>>> import numpy as np
>>> np.set_printoptions(precision=3, suppress=True, linewidth=200, sign=" ")
>>> def tidy(a):
...     return np.round(a, 3) + 0
... 
>>> W0 = np.load("a.npy")
>>> W0
array([[-4.914, -5.052,  7.094],
       [-7.198, -3.632, -5.916],
       [ 0.792, -4.846, -8.711],
       [-0.927,  3.47 ,  9.333],
       [ 7.497,  4.293,  5.036],
       [ 5.539, -0.301,  8.32 ],
       [-4.08 ,  3.601, -8.39 ],
       [ 3.421, -3.28 , -8.806],
       [-6.914,  4.533, -5.626],
       [-6.015, -7.91 ,  1.116],
       [ 0.656, -0.144, -9.977],
       [-0.083,  9.48 , -3.181],
       [-6.802,  5.131, -5.236],
       [ 1.695, -8.362, -5.216],
       [ 4.025,  9.012, -1.606],
       [ 3.966,  4.786,  7.833],
       [-0.002, -9.971,  0.761],
       [ 7.591, -0.593,  6.483],
       [ 0.574,  5.954,  8.014],
       [-4.44 , -7.134,  5.422],
       [-3.371, -7.079,  6.207],
       [-2.404, -0.914, -9.664]])
>>> x = np.array([2, -2, -1])
>>> W0 @ np.eye(3)[1]
array([-5.052, -3.632, -4.846,  3.47 ,  4.293, -0.301,  3.601, -3.28 ,  4.533, -7.91 , -0.144,  9.48 ,  5.131, -8.362,  9.012,  4.786, -9.971, -0.593,  5.954, -7.134, -7.079, -0.914])
>>> print((W0 @ x).argmax())
13
>>> np.linalg.norm(W0 @ x) <= np.linalg.norm(W0, 2) * np.linalg.norm(x) + 1e-9
np.True_
>>> W2 = W0[[14, 19]].astype(float)
>>> for _ in range(5):
...     lab = np.linalg.norm(W0[:, None] - W2, axis=-1).argmin(axis=1)
...     W2 = np.array([W0[lab == j].mean(axis=0) for j in range(2)])
... 
>>> lab
array([ 1,  0,  0,  1,  1,  1,  0,  0,  0,  1,  0,  0,  0,  0,  0,  1,  1,  1,  1,  1,  1,  0])
>>> tidy(W2)
array([[-1.536,  0.962, -6.575],
       [ 0.5  , -1.776,  5.965]])
>>> np.bincount(lab)
array([ 11,  11])
>>> rng = np.random.default_rng(6316)
>>> out = W0 + rng.integers(-2, 3, (22, 2)) @ rng.integers(-2, 3, (2, 3))
>>> tidy(out)
array([[  1.086,  -9.052,   1.094],
       [-13.198,   1.368,   0.084],
       [  8.792, -10.846, -16.711],
       [  1.073,   2.47 ,   7.333],
       [ 11.497,   0.293,   1.036],
       [  5.539,   1.699,   8.32 ],
       [  3.92 ,  -2.399, -16.39 ],
       [  3.421,  -1.28 ,  -8.806],
       [ -8.914,   6.533,  -3.626],
       [ -4.015,  -9.91 ,  -0.884],
       [  4.656,  -2.144, -13.977],
       [ -8.083,  15.48 ,   4.819],
       [ -4.802,   3.131,  -7.236],
       [ -2.305,  -4.362,  -1.216],
       [  2.025,  12.012,   0.394],
       [ 11.966,  -1.214,  -0.167],
       [ -2.002,  -8.971,   2.761],
       [  3.591,   3.407,  10.483],
       [  8.574,  -0.046,   0.014],
       [ -4.44 ,  -7.134,   5.422],
       [ -7.371,  -3.079,  10.207],
       [ -8.404,   3.086,  -3.664]])
>>> tidy(out - W0)
array([[ 6., -4., -6.],
       [-6.,  5.,  6.],
       [ 8., -6., -8.],
       [ 2., -1., -2.],
       [ 4., -4., -4.],
       [ 0.,  2.,  0.],
       [ 8., -6., -8.],
       [ 0.,  2.,  0.],
       [-2.,  2.,  2.],
       [ 2., -2., -2.],
       [ 4., -2., -4.],
       [-8.,  6.,  8.],
       [ 2., -2., -2.],
       [-4.,  4.,  4.],
       [-2.,  3.,  2.],
       [ 8., -6., -8.],
       [-2.,  1.,  2.],
       [-4.,  4.,  4.],
       [ 8., -6., -8.],
       [ 0.,  0.,  0.],
       [-4.,  4.,  4.],
       [-6.,  4.,  6.]])
>>> np.linalg.matrix_rank(out - W0, tol=1e-8)
np.int64(2)
>>> lab = rng.permutation(3)
>>> out = W0[:, lab] * rng.choice([-1, 1], 3)
>>> out
array([[ 4.914, -7.094, -5.052],
       [ 7.198,  5.916, -3.632],
       [-0.792,  8.711, -4.846],
       [ 0.927, -9.333,  3.47 ],
       [-7.497, -5.036,  4.293],
       [-5.539, -8.32 , -0.301],
       [ 4.08 ,  8.39 ,  3.601],
       [-3.421,  8.806, -3.28 ],
       [ 6.914,  5.626,  4.533],
       [ 6.015, -1.116, -7.91 ],
       [-0.656,  9.977, -0.144],
       [ 0.083,  3.181,  9.48 ],
       [ 6.802,  5.236,  5.131],
       [-1.695,  5.216, -8.362],
       [-4.025,  1.606,  9.012],
       [-3.966, -7.833,  4.786],
       [ 0.002, -0.761, -9.971],
       [-7.591, -6.483, -0.593],
       [-0.574, -8.014,  5.954],
       [ 4.44 , -5.422, -7.134],
       [ 3.371, -6.207, -7.079],
       [ 2.404,  9.664, -0.914]])
>>> Uu, _, Vh = np.linalg.svd(W0.T @ out)
>>> tidy(Uu @ Vh)
array([[-1.,  0.,  0.],
       [ 0.,  0.,  1.],
       [ 0., -1.,  0.]])
>>> J = np.load("mat.npy")
>>> J
array([[ 1.,  0.],
       [ 0.,  1.]])
>>> evals, vecs = np.linalg.eigh(J)
>>> x = np.array([3, -1])
>>> print(np.abs(J).sum(axis=1).max(), np.abs(evals).max())
1.0 1.0
>>> vecs * np.sqrt(evals) @ vecs.T
array([[ 1.,  0.],
       [ 0.,  1.]])
>>> vecs * np.maximum(evals, 0) @ vecs.T
array([[ 1.,  0.],
       [ 0.,  1.]])
>>> vecs * np.abs(evals) @ vecs.T
array([[ 1.,  0.],
       [ 0.,  1.]])
>>> x @ J @ x / (x @ x), evals[0], evals[-1]
(np.float64(1.0), np.float64(1.0), np.float64(1.0))
>>> x = np.array([0, 2])
>>> print(J @ x)
[ 0.  2.]
>>> np.sign((J @ x).round(6))
array([ 0.,  1.])
>>> J @ np.ones(2)
array([ 1.,  1.])
>>> J * x
array([[ 0.,  0.],
       [ 0.,  2.]])
>>> (J @ x).argmax()
np.int64(1)
>>> evals, vecs = np.linalg.eigh(J)
>>> vecs @ np.diag(evals) @ vecs.T
array([[ 1.,  0.],
       [ 0.,  1.]])
>>> np.unique(evals.round(6) + 0, return_counts=True)[1]
array([ 2])
>>> evals
array([ 1.,  1.])
>>> lab = rng.permutation(2)
>>> out = J[:, lab] * rng.choice([-1, 1], 2)
>>> print(out)
[[-0.  1.]
 [-1.  0.]]
>>> Uu, _, Vh = np.linalg.svd(J.T @ out)
>>> tidy(np.linalg.lstsq(J, out)[0])
array([[ 0.,  1.],
       [-1.,  0.]])
>>> mat = np.loadtxt("m.csv", delimiter=",")
>>> tidy(mat)
array([[ 0.257, -0.429,  0.086],
       [-0.429,  0.714, -0.143],
       [ 0.086, -0.143,  0.029]])
>>> rk = np.linalg.matrix_rank(mat)
>>> print(rk)
1
>>> null = np.linalg.svd(mat)[2][rk:].T
>>> np.linalg.matrix_rank(mat.T @ mat), np.linalg.matrix_rank(mat @ mat.T)
(np.int64(1), np.int64(1))
>>> [int(np.linalg.matrix_rank(mat[:i])) for i in range(1, len(mat) + 1)]
[1, 1, 1]
>>> A = np.load("test19.npy")
>>> tidy(A)
array([[-0.961, -0.275, -0.026],
       [ 0.262, -0.877, -0.402],
       [ 0.087, -0.393,  0.915]])
>>> # orthonormal columns
>>> lab = rng.permutation(3)
>>> out = A[:, lab] * rng.choice([-1, 1], 3)
>>> tidy(out)
array([[ 0.026,  0.275,  0.961],
       [ 0.402,  0.877, -0.262],
       [-0.915,  0.393, -0.087]])
>>> Uu, _, Vh = np.linalg.svd(A.T @ out)
>>> tidy(np.linalg.lstsq(A, out)[0])
array([[ 0.,  0., -1.],
       [ 0., -1.,  0.],
       [-1.,  0.,  0.]])
>>> x = np.array([0, 0, 2])
>>> rhs = A @ x
>>> tidy(rhs)
array([-0.053, -0.804,  1.83 ])
>>> tidy(np.linalg.solve(A, rhs))
array([ 0.,  0.,  2.])
>>> tidy(np.linalg.solve(A.T, A[0]))
array([ 1.,  0.,  0.])
>>> tidy(np.linalg.solve(A, A[:, 1]))
array([ 0.,  1.,  0.])
>>> tidy(np.linalg.solve(A, rhs + A[:, 2]))
array([ 0.,  0.,  3.])
